In [1]: import numpy as np

In [2]: from numpy import linalg as LA

In [3]: np.set_printoptions(precision=3, suppress=True, linewidth=120)

In [4]: tidy = lambda a: np.round(a, 3) + 0

In [5]: W0 = np.loadtxt("m.csv", delimiter=",")

In [6]: W0
Out[6]: 
array([[  1.,  -4.,  16., -64.],
       [  1.,  -3.,   9., -27.],
       [  1.,  -2.,   4.,  -8.],
       [  1.,  -1.,   1.,  -1.],
       [  1.,   0.,   0.,   0.]])

In [7]: # column 3 is much longer than the rest

In [8]: left, sigma, Vt = LA.svd(W0)

In [9]: tidy(sigma)
Out[9]: array([72.554,  3.672,  1.141,  0.33 ])

In [10]: np.argmax(sigma[:-1] / (sigma[1:] + 1e-6)) + 1
Out[10]: np.int64(1)

In [11]: out = left[:, :1] @ np.diag(sigma[:1]) @ Vt[:1]

In [12]: LA.matrix_rank(out)
Out[12]: np.int64(1)

In [13]: tidy(np.abs(W0 - out).max())
Out[13]: np.float64(1.716)

In [14]: tidy(LA.norm(W0 - out) / LA.norm(W0))
Out[14]: np.float64(0.053)

In [15]: ang = np.deg2rad(15)

In [16]: arr = np.eye(3)

In [17]: arr[np.ix_([0, 1], [0, 1])] = [[np.cos(ang), -np.sin(ang)], [np.sin(ang), np.cos(ang)]]

In [18]: tidy(arr)
Out[18]: 
array([[ 0.966, -0.259,  0.   ],
       [ 0.259,  0.966,  0.   ],
       [ 0.   ,  0.   ,  1.   ]])

In [19]: # keeps lengths

In [20]: x = np.array([1, 3, 3])

In [21]: tidy(LA.norm(x)), tidy(LA.norm(arr @ x))
Out[21]: (np.float64(4.359), np.float64(4.359))

In [22]: arr.T @ (arr @ x)
Out[22]: array([1., 3., 3.])

In [23]: 3 - LA.matrix_rank(arr - np.eye(3), tol=1e-8)
Out[23]: np.int64(1)

In [24]: tidy(np.einsum("ii->", arr))
Out[24]: np.float64(2.932)

In [25]: tidy(np.poly(arr))
Out[25]: array([ 1.   , -2.932,  2.932, -1.   ])

In [26]: tidy(np.einsum("ij,ji->", arr, arr))
Out[26]: np.float64(2.732)

In [27]: tidy(LA.eigvals(arr).sum().real)
Out[27]: np.float64(2.932)

In [28]: tidy(LA.det(arr.T))
Out[28]: np.float64(1.0)

In [29]: O, Rm = LA.qr(arr)

In [30]: tidy(O)
Out[30]: 
array([[-0.966, -0.259,  0.   ],
       [-0.259,  0.966,  0.   ],
       [ 0.   ,  0.   ,  1.   ]])

In [31]: tidy(O.T @ O)
Out[31]: 
array([[1., 0., 0.],
       [0., 1., 0.],
       [0., 0., 1.]])

In [32]: tidy(O @ Rm)
Out[32]: 
array([[ 0.966, -0.259,  0.   ],
       [ 0.259,  0.966,  0.   ],
       [ 0.   ,  0.   ,  1.   ]])

In [33]: out = np.array([[1], [0]])

In [34]: C = np.array([[-5, -4, -4, 1, -4, 1, 0]])

In [35]: J = out @ C

In [36]: J
Out[36]: 
array([[-5, -4, -4,  1, -4,  1,  0],
       [ 0,  0,  0,  0,  0,  0,  0]])

In [37]: # row 0 is much longer than the rest

In [38]: np.abs(np.diag(LA.qr(J)[1])) > 1e-9
Out[38]: array([ True, False])

In [39]: tidy(J @ LA.pinv(J) @ J)
Out[39]: 
array([[-5., -4., -4.,  1., -4.,  1.,  0.],
       [ 0.,  0.,  0.,  0.,  0.,  0.,  0.]])

In [40]: [round(float(x), 3) for x in LA.svd(J, compute_uv=False)[:3]]
Out[40]: [8.66, 0.0]
